% python3 -q
>>> import numpy as np
>>> from numpy import linalg as LA
>>> np.set_printoptions(precision=3, suppress=True, linewidth=200, legacy="1.25")
>>> rd = lambda a: np.round(a, 3) + 0
>>> X = np.load("w.npy")
>>> print(X)
[[-1.582  5.626 22.17 ]
 [ 3.289 15.363 -4.712]
 [ 6.041 15.029 -5.786]
 [ 5.046 14.702 -9.336]
 [ 0.859  4.959 21.185]
 [-0.866  5.037 21.15 ]
 [ 4.376 15.199 -6.482]
 [ 5.969 14.898 -6.279]
 [ 6.103 15.128 -6.898]
 [ 4.445 15.484 -7.42 ]
 [-0.101  7.309 20.43 ]
 [ 4.837 14.677 -7.166]
 [-1.964  6.004 20.69 ]
 [ 0.4    5.421 21.522]
 [ 5.39  15.494 -5.522]
 [ 5.037 13.325 -7.383]
 [ 7.132 14.948 -5.385]
 [-2.04   3.942 22.395]
 [-0.028  7.326 22.449]]
>>> G = np.cov(X, rowvar=False)
>>> print(rd(X.std(axis=0)))
[ 3.088  4.632 13.901]
>>> print(rd(LA.eigvalsh(G)[::-1]))
[234.812   1.127   0.756]
>>> print(np.argwhere(np.triu(np.abs(np.corrcoef(X.T)) > 0.8, 1)))
[[0 1]
 [0 2]
 [1 2]]
>>> print(np.median(X, axis=0))
[ 4.376 14.677 -5.385]
>>> data = np.array([[1, 1], [0, 2]])
>>> print(data)
[[1 1]
 [0 2]]
>>> # triangular: eigenvalues sit on the diagonal
>>> Q, R = LA.qr(data)
>>> print(Q)
[[ 1.  0.]
 [-0.  1.]]
>>> print(abs(R[0, 0]), rd(LA.norm(data[:, 0])))
1.0 1.0
>>> print(Q.shape, R.shape)
(2, 2) (2, 2)
>>> print(np.allclose(R.T @ R, data.T @ data))
True
>>> print(LA.matrix_rank(data - data[0, 0] * np.eye(2)))
1
>>> print(rd(np.sort(LA.eigvals(data))))
[1. 2.]
>>> print(LA.matrix_power(data - np.diag(np.diag(data)), 2))
[[0 0]
 [0 0]]
>>> x = np.array([1, -1])
>>> target = data @ x
>>> print(target)
[ 0 -2]
>>> print(rd(LA.solve(data, target + data[:, 1])))
[1. 0.]
>>> print(rd(LA.solve(data, target)))
[ 1. -1.]
>>> print(rd(LA.solve(data, 4 * target)))
[ 4. -4.]
>>> def softmax(z):
...     e = np.exp(z - z.max(axis=-1, keepdims=True))
...     return e / e.sum(axis=-1, keepdims=True)
... 
>>> print(rd(softmax(X[8] + -3)))
[0. 1. 0.]
>>> print(rd(softmax(X).sum(axis=1)))
[1. 1. 1. 1. 1. 1. 1. 1. 1. 1. 1. 1. 1. 1. 1. 1. 1. 1. 1.]
>>> print(rd(softmax(10 * X[8])))
[0. 1. 0.]
>>> scores = X @ X.T / np.sqrt(3)
>>> print(rd(softmax(scores)[8] @ X))
[ 5.117 14.778 -9.016]
>>> M = np.array([[-1.17, -2.6, -0.02],
...     [-1.21, -1.0, 0.84],
...     [0.96, 1.12, -0.5],
...     [-0.64, -1.44, -0.02]])
>>> # looks like rank 2
>>> left, sig, Vt = LA.svd(M)
>>> evecs = Vt[:(sig > 1e-8).sum()]
>>> rng = np.random.default_rng(617098)
>>> x = M[0] + -3 * M[2] + rng.integers(2) * np.eye(3)[2]
>>> print(rd(x))
[-4.05 -5.96  2.48]
>>> print(rd(evecs.T @ evecs))
[[ 0.503  0.227 -0.445]
 [ 0.227  0.896  0.204]
 [-0.445  0.204  0.601]]
>>> print(rd(LA.norm(x - evecs.T @ evecs @ x)))
0.632
>>> print(rd(np.diag(evecs.T @ evecs)))
[0.503 0.896 0.601]
>>> print(LA.matrix_rank(np.vstack([M, x])))
3
>>> left, sig, Vt = LA.svd(M)
>>> print(rd(sig))
[3.876 1.09  0.   ]
>>> A2 = left[:, :2] @ np.diag(sig[:2]) @ Vt[:2]
>>> print(LA.matrix_rank(A2))
2
>>> print(LA.matrix_rank(M, rtol=0.05))
2
>>> print(rd(np.abs(M - A2).max()))
0.0
>>> x = np.array([-2, -2, 2])
>>> print(M @ np.ones(3))
[-3.79 -1.37  1.58 -2.1 ]
>>> print(np.sign((M @ x).round(6)))
[ 1.  1. -1.  1.]
>>> print(M @ (2 * x))
[ 15.    12.2  -10.32   8.24]
>>> print(M @ x)
[ 7.5   6.1  -5.16  4.12]
>>> print(LA.norm(M @ x) <= LA.norm(M, 2) * LA.norm(x) + 1e-9)
True
>>> rank = LA.matrix_rank(M)
>>> print(rank)
2
>>> null = LA.svd(M)[2][rank:].T
>>> print([int(LA.matrix_rank(np.delete(M, i, axis=0))) for i in range(4)])
[2, 2, 2, 2]
>>> print(rd(null[:, 0] / null[np.abs(null[:, 0]).round(6).argmax(), 0]))
[ 1.    -0.457  0.897]
>>> print(null.shape)
(3, 1)
>>> print([int(LA.matrix_rank(M[:i])) for i in range(1, len(M) + 1)])
[1, 2, 2, 2]
>>> print(rd(M @ null))
[[0.]
 [0.]
 [0.]
 [0.]]
>>> print([int(LA.matrix_rank(M[:, :j + 1])) for j in range(3)])
[1, 2, 2]
>>> print(rd(LA.norm(M, 2)))
3.876
>>> print(LA.norm(M, axis=1).argmax())
0
>>> K = np.load("x.npy")
>>> print(K)
[[-0.7  0.2 -0.6  0.1]
 [-0.4  0.9 -1.2  1.1]
 [ 0.8 -1.3  0.7  0.5]
 [ 2.1 -1.3  1.2 -0.7]]
>>> print(rd(K.sum(axis=1)))
[-1.   0.4  0.7  1.3]
>>> print(np.count_nonzero(K))
16
>>> print(np.unravel_index(np.abs(K).argmax(), K.shape))
(3, 0)
>>> print(rd(np.diff(K, axis=0)))
[[ 0.3  0.7 -0.6  1. ]
 [ 1.2 -2.2  1.9 -0.6]
 [ 1.3  0.   0.5 -1.2]]
>>> K[:, 4]
Traceback (most recent call last):
  File "<python-input-74>", line 1, in <module>
    K[:, 4]
    ~^^^^^^
IndexError: index 4 is out of bounds for axis 1 with size 4
>>> print(rd(LA.svd(K, compute_uv=False)))
[3.64  1.248 0.848 0.309]
>>> print(np.abs(K).max())
2.1
>>> print(rd(K.sum(axis=0)))
[ 1.8 -1.5  0.1  1. ]
>>> print(rd(K - K[0]))
[[ 0.   0.   0.   0. ]
 [ 0.3  0.7 -0.6  1. ]
 [ 1.5 -1.5  1.3  0.4]
 [ 2.8 -1.5  1.8 -0.8]]
>>> print(K.shape)
(4, 4)
>>> W0 = np.load("test12.npy")
>>> print(rd(W0))
[[ 0.209 -0.209 -0.349]
 [-0.209  0.209  0.349]
 [-0.349  0.349  0.581]]
>>> # symmetric, so the eigenvalues are real
>>> A2 = np.array([[1, 4], [1, 4]])
>>> Z = np.kron(A2, W0)
>>> print(rd(Z))
[[ 0.209 -0.209 -0.349  0.837 -0.837 -1.395]
 [-0.209  0.209  0.349 -0.837  0.837  1.395]
 [-0.349  0.349  0.581 -1.395  1.395  2.326]
 [ 0.209 -0.209 -0.349  0.837 -0.837 -1.395]
 [-0.209  0.209  0.349 -0.837  0.837  1.395]
 [-0.349  0.349  0.581 -1.395  1.395  2.326]]
>>> print(LA.matrix_rank(Z))
1
>>> print(rd(np.abs(LA.eigvals(W0)).max()))
1.0
>>> print(np.allclose(W0, W0.T))
True
>>> print(rd(LA.det(W0)))
0.0
>>> LA.determinant(W0)
Traceback (most recent call last):
  File "<python-input-90>", line 1, in <module>
    LA.determinant(W0)
    ^^^^^^^^^^^^^^
AttributeError: module 'numpy.linalg' has no attribute 'determinant'
>>> print(rd(LA.matrix_power(W0, 4)))
[[ 0.209 -0.209 -0.349]
 [-0.209  0.209  0.349]
 [-0.349  0.349  0.581]]
>>> print(rd(LA.norm(M)))
4.026
>>> print(rd(LA.svd(M, compute_uv=False)))
[3.876 1.09  0.   ]
>>> print(np.abs(M).max())
2.6
>>> print(rd(M - M[0]))
[[ 0.    0.    0.  ]
 [-0.04  1.6   0.86]
 [ 2.13  3.72 -0.48]
 [ 0.53  1.16  0.  ]]
>>> w, evecs = LA.eigh(W0)
>>> print(rd(LA.svd(W0, compute_uv=False)))
[1. 0. 0.]
>>> print(rd(LA.eigvalsh(W0 @ W0)))
[0. 0. 1.]
>>> print(np.abs(evecs[:, -1]).round(6).argmax())
2
>>> print(np.unique(w.round(6) + 0, return_counts=True)[1])
[2 1]
>>> w, evecs = LA.eigh(W0)
>>> x = np.array([0, -1, 1])
>>> print(rd(x @ W0 @ x / (x @ x)), rd(w[0]), w[-1])
0.047 0.0 1.0
>>> print(rd(x @ W0 @ x))
0.093
>>> print(rd(LA.eigvalsh(W0[1:, 1:])))
[0.    0.791]
>>> print(rd(evecs * np.abs(w) @ evecs.T))
[[ 0.209 -0.209 -0.349]
 [-0.209  0.209  0.349]
 [-0.349  0.349  0.581]]
>>> mat = np.load("sample18.npy")
>>> print(mat)
[[ 3  0  1]
 [ 1 -2  2]
 [ 5 -4  5]]
>>> x = np.array([4, 1, 1])
>>> a = np.maximum(mat @ x, 0)
>>> print(mat * (a > 1e-9)[:, None])
[[ 3  0  1]
 [ 1 -2  2]
 [ 5 -4  5]]
>>> print(np.maximum(mat @ (3 * x), 0))
[39 12 63]
>>> print(rd(np.tanh(mat @ x)))
[1.    0.999 1.   ]
>>> print(np.flatnonzero(a > 1e-9))
[0 1 2]
>>> print(np.argsort(-LA.norm(mat, axis=0).round(6), kind="stable")[:3])
[0 2 1]
>>> print(rd(LA.norm(mat, 2) / LA.norm(mat)))
0.971
>>> print([round(float(x), 3) for x in LA.svd(mat, compute_uv=False)[:3]])
[8.952, 2.206, 0.0]
>>> print(rd(softmax(mat).sum(axis=1)))
[1. 1. 1.]
>>> scores = mat @ mat.T / np.sqrt(3)
>>> print(rd(softmax(scores)))
[[0.003 0.    0.997]
 [0.    0.    1.   ]
 [0.    0.    1.   ]]
>>> print(softmax(scores).round(6).argmax(axis=1))
[2 2 2]
>>> print(rd(softmax(scores + np.triu(np.full(scores.shape, -np.inf), 1))))
[[1.   0.   0.  ]
 [0.09 0.91 0.  ]
 [0.   0.   1.  ]]
>>> print(rd(softmax(scores)[0] @ mat))
[ 4.993 -3.987  4.987]
>>> print(rd(np.abs(LA.eigvals(mat)).max()))
5.646
>>> print(np.allclose(mat @ mat.T, mat.T @ mat))
False
>>> print(LA.matrix_power(mat, 4))
[[ 440 -136  260]
 [ 362 -112  214]
 [1164 -360  688]]
>>> print(mat @ mat)
[[ 14  -4   8]
 [ 11  -4   7]
 [ 36 -12  22]]
>>> print(rd(LA.det(mat)))
0.0
>>> m1 = np.load("data.npy")
>>> print(m1)
[[1 0 1 0]
 [0 1 0 1]
 [1 0 1 0]
 [0 1 0 1]]
>>> print(softmax(m1).sum(axis=1))
[1. 1. 1. 1.]
>>> print(rd(softmax(10 * m1[2])))
[0.5 0.  0.5 0. ]
>>> print(rd(softmax(m1[2])))
[0.366 0.134 0.366 0.134]
>>> scores = m1 @ m1.T / np.sqrt(4)
>>> print(rd(softmax(scores)[2] @ m1))
[0.731 0.269 0.731 0.269]
>>> print(rd(softmax(scores)))
[[0.366 0.134 0.366 0.134]
 [0.134 0.366 0.134 0.366]
 [0.366 0.134 0.366 0.134]
 [0.134 0.366 0.134 0.366]]
>>> print(softmax(scores).round(6).argmax(axis=1))
[0 1 0 1]
>>> print(rd(softmax(scores + np.triu(np.full(scores.shape, -np.inf), 1))))
[[1.    0.    0.    0.   ]
 [0.269 0.731 0.    0.   ]
 [0.422 0.155 0.422 0.   ]
 [0.134 0.366 0.134 0.366]]
>>> lab = rng.permutation(4)
>>> print(lab)
[2 3 0 1]
>>> A2 = m1[lab][:, lab]
>>> print(A2)
[[1 0 1 0]
 [0 1 0 1]
 [1 0 1 0]
 [0 1 0 1]]
>>> print(np.diag(A2))
[1 1 1 1]
>>> rank = LA.matrix_rank(m1)
>>> print(rank)
2
>>> null = LA.svd(m1)[2][rank:].T
>>> print(LA.matrix_rank(m1.T @ m1), LA.matrix_rank(m1 @ m1.T))
2 2
>>> print(rd(m1 @ null))
[[0. 0.]
 [0. 0.]
 [0. 0.]
 [0. 0.]]
>>> print([int(LA.matrix_rank(m1[:, :j + 1])) for j in range(4)])
[1, 2, 2, 2]
>>> print(np.allclose(m1 @ null, 0))
True
>>> print(rd(null @ null.T))
[[ 0.5  0.  -0.5  0. ]
 [ 0.   0.5  0.  -0.5]
 [-0.5  0.   0.5  0. ]
 [ 0.  -0.5  0.   0.5]]
>>> left, sig, Vt = LA.svd(m1)
>>> evecs = Vt[:(sig > 1e-8).sum()]
>>> x = m1[0] + -2 * m1[1] + rng.integers(2) * np.eye(4)[3]
>>> print(x)
[ 1. -2.  1. -2.]
>>> print(np.allclose(evecs.T @ evecs @ x, x))
True
>>> print(rd(evecs.T @ evecs))
[[0.5 0.  0.5 0. ]
 [0.  0.5 0.  0.5]
 [0.5 0.  0.5 0. ]
 [0.  0.5 0.  0.5]]
>>> print(LA.matrix_rank(np.vstack([m1, x])))
2
